In [1]: import numpy as np

In [2]: import numpy.linalg as la

In [3]: np.set_printoptions(precision=2, suppress=True, linewidth=200, sign=" ")

In [4]: rd = lambda a: np.round(a, 2) + 0

In [5]: feats = np.loadtxt("mat.csv", delimiter=",")

In [6]: feats
Out[6]: 
array([[ 1. ,  0.1, -1.2, -0.3,  0.9,  0.2, -0.1, -0.7],
       [-0.1, -1.4, -0.8, -0.8, -0.1, -1.2, -1.6, -0.6],
       [ 0.5,  0.4,  0.1, -0.1, -0.1, -0.2,  0.9, -0.6],
       [ 1.1, -0.4,  0.5,  0.5,  1. ,  0.4,  1.2, -0.6],
       [-0.5,  1. ,  1.1,  1.5,  0.7, -0.7,  2.2, -0.5],
       [ 0.5,  0.3,  1.6, -0.9,  0.3, -0.9,  0.9, -0.9],
       [ 0. , -0.8,  2.1, -2.8,  0. ,  0.8, -0.3,  1.6],
       [26. , -2. ,  4. , 20. , -2. ,  6. , 18. ,  0. ],
       [-1.4, -0.3, -1.4,  1.5,  0.5,  0.8,  1.6, -0.2],
       [ 0.4,  0.3,  1.1, -0.1, -0.7, -0.3,  1.8, -1. ],
       [-0.5, -0.2, -1.1,  1.8, -1. ,  0.2,  0.8, -0.1],
       [ 0.2, -0.2,  1.6,  0.4,  0.8, -0.4,  0.1,  0.3],
       [ 0.8,  0. ,  1.4,  1.5,  0.8,  0. ,  1.2, -1. ],
       [-2.1, -0.1, -0.1,  1.5, -0.4, -0.7,  2.2,  0.3],
       [-0.2, -0.4,  0.6, -1.1, -1.7, -0.6, -0.3,  0.6],
       [-0.6, -0.9, -0.4, -0.3,  1.9,  0.7,  1.3,  1.2],
       [-0.5,  2.8, -1.3,  1. ,  0.3, -0.8, -0.9,  0.7],
       [ 0.2,  0.5, -0.2,  0.2, -1.2,  0.6, -1.9, -1. ],
       [-1.2,  0.4, -0.2,  1.7, -1.4,  0.7,  1.7,  0.4],
       [ 1.3, -0.3,  0.5,  0.6,  0.3,  1.5, -0.2, -0.6],
       [-0.2, -0.7, -0.6,  0.8, -1. , -0.5, -0.7,  0.6],
       [ 1.4,  0.3,  0.8, -0.5,  0.9,  1.3, -0.1, -1.3],
       [-0.1, -0.6, -1.4, -0.8, -0.1,  0.9, -0.8,  0.3],
       [ 0.6,  1.6,  0.4, -0.4,  1.2, -0.3, -0.7, -0.3],
       [ 0.6, -0.7, -0.1,  0.5, -0.1,  1.2,  1.1,  0.5],
       [-0.6,  0.6, -0.4, -0.4, -0.2,  0.8, -0.9, -1.4],
       [-0.9,  0.3, -0.7, -0.6, -0.1,  0.1,  0.3, -0.7],
       [ 0.8,  0.2,  1.1,  1. , -1.6, -1.1, -1.7, -0.4],
       [-0.1,  1.2,  0.6, -0.6,  2. ,  1.3,  1.1, -2.4],
       [-0.7,  1.2,  1.8, -0.3, -0.9, -0.2,  1.6, -0.5]])

In [7]: W2 = feats[[14, 15]].astype(float)

In [8]: for _ in range(4):
   ...:     lab = la.norm(feats[:, None] - W2, axis=-1).argmin(axis=1)
   ...:     W2 = np.array([feats[lab == j].mean(axis=0) for j in range(2)])
   ...: 

In [9]: lab
Out[9]: array([ 0,  0,  0,  0,  0,  0,  0,  1,  0,  0,  0,  0,  0,  0,  0,  0,  0,  0,  0,  0,  0,  0,  0,  0,  0,  0,  0,  0,  0,  0])

In [10]: rd(W2)
Out[10]: 
array([[-0.01,  0.14,  0.19,  0.16,  0.03,  0.12,  0.34, -0.29],
       [26.  , -2.  ,  4.  , 20.  , -2.  ,  6.  , 18.  ,  0.  ]])

In [11]: np.bincount(lab)
Out[11]: array([ 29,   1])

In [12]: rd(la.norm(W2))
Out[12]: np.float64(38.21)

In [13]: W2[:, 8]
IndexError: index 8 is out of bounds for axis 1 with size 8


In [14]: rd(la.svd(W2, compute_uv=False))
Out[14]: array([ 38.21,   0.47])

In [15]: np.unravel_index(np.abs(W2).argmax(), W2.shape)
Out[15]: (np.int64(1), np.int64(0))

In [16]: la.rank(W2)
AttributeError: module 'numpy.linalg' has no attribute 'rank'


In [17]: rd(W2.sum(axis=0))
Out[17]: array([25.99, -1.86,  4.19, 20.16, -1.97,  6.12, 18.34, -0.29])

In [18]: rd(np.diff(W2, axis=0))
Out[18]: array([[26.01, -2.14,  3.81, 19.84, -2.03,  5.88, 17.66,  0.29]])

In [19]: rd(W2.mean(axis=0))
Out[19]: array([12.99, -0.93,  2.09, 10.08, -0.98,  3.06,  9.17, -0.14])

In [20]: W2[2]
IndexError: index 2 is out of bounds for axis 0 with size 2


In [21]: np.abs(W2).max()
Out[21]: np.float64(26.0)

In [22]: rd(W2 - W2[0])
Out[22]: 
array([[ 0.  ,  0.  ,  0.  ,  0.  ,  0.  ,  0.  ,  0.  ,  0.  ],
       [26.01, -2.14,  3.81, 19.84, -2.03,  5.88, 17.66,  0.29]])

In [23]: la.matrix_rank(W2)
Out[23]: np.int64(2)

In [24]: rng = np.random.default_rng(697847)

In [25]: mat = np.triu(rng.random((6, 6)) < 0.4, 1).astype(int)

In [26]: mat = mat + mat.T

In [27]: mat
Out[27]: 
array([[ 0,  0,  1,  0,  1,  1],
       [ 0,  0,  1,  0,  1,  1],
       [ 1,  1,  0,  1,  1,  1],
       [ 0,  0,  1,  0,  0,  0],
       [ 1,  1,  1,  0,  0,  0],
       [ 1,  1,  1,  0,  0,  0]])

In [28]: np.unique(mat.round(6), axis=0).shape
Out[28]: (4, 6)

In [29]: rd(np.trace(la.pinv(mat) @ mat))
Out[29]: np.float64(4.0)

In [30]: la.inv(mat)
LinAlgError: Singular matrix


In [31]: rd(mat @ la.pinv(mat) @ mat)
Out[31]: 
array([[ 0.,  0.,  1.,  0.,  1.,  1.],
       [ 0.,  0.,  1.,  0.,  1.,  1.],
       [ 1.,  1.,  0.,  1.,  1.,  1.],
       [ 0.,  0.,  1.,  0.,  0.,  0.],
       [ 1.,  1.,  1.,  0.,  0.,  0.],
       [ 1.,  1.,  1.,  0.,  0.,  0.]])

In [32]: evals, V = la.eigh(mat)

In [33]: vec = np.array([3, 0, 7, -5, 6, 7])

In [34]: vec @ mat @ vec
Out[34]: np.int64(232)

In [35]: np.abs(mat).sum(axis=1).max(), rd(np.abs(evals).max())
Out[35]: (np.int64(5), np.float64(3.32))

In [36]: rd(V * np.maximum(evals, 0) @ V.T)
Out[36]: 
array([[ 0.58,  0.58,  0.72,  0.16,  0.58,  0.58],
       [ 0.58,  0.58,  0.72,  0.16,  0.58,  0.58],
       [ 0.72,  0.72,  1.02,  0.39,  0.72,  0.72],
       [ 0.16,  0.16,  0.39,  0.36,  0.16,  0.16],
       [ 0.58,  0.58,  0.72,  0.16,  0.58,  0.58],
       [ 0.58,  0.58,  0.72,  0.16,  0.58,  0.58]])

In [37]: data = np.load("run8.npy")

In [38]: data
Out[38]: 
array([[ 2,  6,  4,  6,  3],
       [ 7,  5,  3,  1,  6],
       [ 9,  9,  9,  1,  0],
       [ 6,  5,  2,  4,  9],
       [ 1,  2,  4,  8,  5],
       [ 3,  3,  2,  2,  2]])

In [39]: M2 = data[0, 0] * data[1:] - np.outer(data[1:, 0], data[0])

In [40]: M2
Out[40]: 
array([[  0, -32, -22, -40,  -9],
       [  0, -36, -18, -52, -27],
       [  0, -26, -20, -28,   0],
       [  0,  -2,   4,  10,   7],
       [  0, -12,  -8, -14,  -5]])

In [41]: la.matrix_rank(M2), la.matrix_rank(data)
Out[41]: (np.int64(4), np.int64(5))

In [42]: left, sig, Vt = la.svd(data, full_matrices=False)

In [43]: rd(left.T @ data @ Vt.T)
Out[43]: 
array([[ 24.48,   0.  ,   0.  ,   0.  ,   0.  ],
       [  0.  ,  10.43,   0.  ,   0.  ,   0.  ],
       [  0.  ,   0.  ,   7.33,   0.  ,   0.  ],
       [  0.  ,   0.  ,   0.  ,   2.24,   0.  ],
       [  0.  ,   0.  ,   0.  ,   0.  ,   0.47]])

In [44]: rd(sig)
Out[44]: array([ 24.48,  10.43,   7.33,   2.24,   0.47])

In [45]: np.abs(left[:, 0]).round(6).argmax()
Out[45]: np.int64(2)

In [46]: (sig > 1e-8).sum()
Out[46]: np.int64(5)

In [47]: rd(np.sqrt((sig ** 2).sum())), rd(la.norm(data))
Out[47]: (np.float64(27.69), np.float64(27.69))

In [48]: rd(np.cumsum(sig ** 2) / np.sum(sig ** 2))
Out[48]: array([ 0.78,  0.92,  0.99,  1.  ,  1.  ])

In [49]: np.allclose(left * sig @ Vt, data)
Out[49]: True

In [50]: rd(left.T @ left)
Out[50]: 
array([[ 1.,  0.,  0.,  0.,  0.],
       [ 0.,  1.,  0.,  0.,  0.],
       [ 0.,  0.,  1.,  0.,  0.],
       [ 0.,  0.,  0.,  1.,  0.],
       [ 0.,  0.,  0.,  0.,  1.]])

In [51]: left.shape, sig.shape, Vt.shape
Out[51]: ((6, 5), (5,), (5, 5))

In [52]: rd(Vt @ Vt.T)
Out[52]: 
array([[ 1.,  0.,  0.,  0.,  0.],
       [ 0.,  1.,  0.,  0.,  0.],
       [ 0.,  0.,  1.,  0.,  0.],
       [ 0.,  0.,  0.,  1.,  0.],
       [ 0.,  0.,  0.,  0.,  1.]])

In [53]: rank = la.matrix_rank(mat)

In [54]: rank
Out[54]: np.int64(4)

In [55]: N = la.svd(mat)[2][rank:].T

In [56]: rd(mat @ N)
Out[56]: 
array([[ 0.,  0.],
       [ 0.,  0.],
       [ 0.,  0.],
       [ 0.,  0.],
       [ 0.,  0.],
       [ 0.,  0.]])

In [57]: [int(la.matrix_rank(mat[:, :j + 1])) for j in range(6)]
Out[57]: [1, 1, 2, 3, 4, 4]

In [58]: [int(la.matrix_rank(mat[:i])) for i in range(1, len(mat) + 1)]
Out[58]: [1, 1, 2, 3, 4, 4]

In [59]: N.shape
Out[59]: (6, 2)

In [60]: [int(la.matrix_rank(np.delete(mat, i, axis=0))) for i in range(6)]
Out[60]: [4, 4, 3, 3, 4, 4]

In [61]: C2 = data.T @ data

In [62]: la.matrix_rank(C2)
Out[62]: np.int64(5)

In [63]: rd(la.svd(data, compute_uv=False) ** 2)
Out[63]: array([ 599.19,  108.87,   53.69,    5.03,    0.22])

In [64]: np.trace(C2), (data ** 2).sum()
Out[64]: (np.int64(767), np.int64(767))

In [65]: rd(la.eigvalsh(C2)[::-1])
Out[65]: array([ 599.19,  108.87,   53.69,    5.03,    0.22])

In [66]: (data @ data.T).shape
Out[66]: (6, 6)

In [67]: M2 = data + rng.integers(-2, 3, (6, 4)) @ rng.integers(-2, 3, (4, 5))

In [68]: M2
Out[68]: 
array([[ 1,  3,  3,  8,  5],
       [10,  0, 10, -1,  3],
       [17,  6, 14,  7,  6],
       [ 7,  7, -4, 12, 16],
       [-3, 12, -2,  4,  1],
       [-2, -1,  2, -2,  1]])

In [69]: M2 - data
Out[69]: 
array([[-1, -3, -1,  2,  2],
       [ 3, -5,  7, -2, -3],
       [ 8, -3,  5,  6,  6],
       [ 1,  2, -6,  8,  7],
       [-4, 10, -6, -4, -4],
       [-5, -4,  0, -4, -1]])

In [70]: np.abs(M2 - data).sum(axis=1)
Out[70]: array([  9,  20,  28,  24,  28,  14])

In [71]: W2 = np.array([[-1, 9, -9, 1, -4], [-1, 6, 0, -2, 3], [6, -4, 9, -6, -4]])

In [72]: F = np.repeat(W2, 17 // 3, axis=0)

In [73]: F = F + 0.05 * rng.normal(size=F.shape)

In [74]: rd(F)
Out[74]: 
array([[-0.94,  8.99, -9.01,  0.94, -4.04],
       [-1.01,  9.02, -8.98,  0.99, -4.01],
       [-0.98,  8.96, -9.07,  0.95, -3.95],
       [-0.99,  8.97, -8.97,  0.97, -4.08],
       [-0.99,  8.99, -8.95,  0.96, -4.09],
       [-1.09,  6.  , -0.04, -1.98,  3.03],
       [-0.88,  5.97, -0.01, -1.95,  2.99],
       [-0.94,  6.02,  0.06, -2.07,  2.96],
       [-1.  ,  5.93,  0.  , -2.07,  2.91],
       [-1.08,  6.04, -0.13, -1.99,  3.  ],
       [ 6.  , -3.95,  9.05, -6.06, -3.97],
       [ 5.99, -4.  ,  8.94, -5.98, -3.97],
       [ 5.94, -4.06,  8.95, -5.99, -4.06],
       [ 5.99, -4.1 ,  8.95, -5.99, -4.07],
       [ 5.95, -3.92,  8.97, -6.03, -4.04]])

In [75]: cen = (F - F.mean(axis=0)) / F.std(axis=0)

In [76]: rd(cen.std(axis=0))
Out[76]: array([ 1.,  1.,  1.,  1.,  1.])

In [77]: np.argwhere(np.abs(cen) > 2)
Out[77]: array([], shape=(0, 2), dtype=int64)

In [78]: coef = la.lstsq(np.delete(cen, 0, axis=1), cen[:, 0])[0]

In [79]: np.abs(coef).argmax()
Out[79]: np.int64(1)

In [80]: rd(1 - np.var(cen[:, 0] - np.delete(cen, 0, axis=1) @ coef))
Out[80]: np.float64(1.0)

In [81]: rd(coef)
Out[81]: array([-0.43,  0.5 ,  0.05, -0.38])
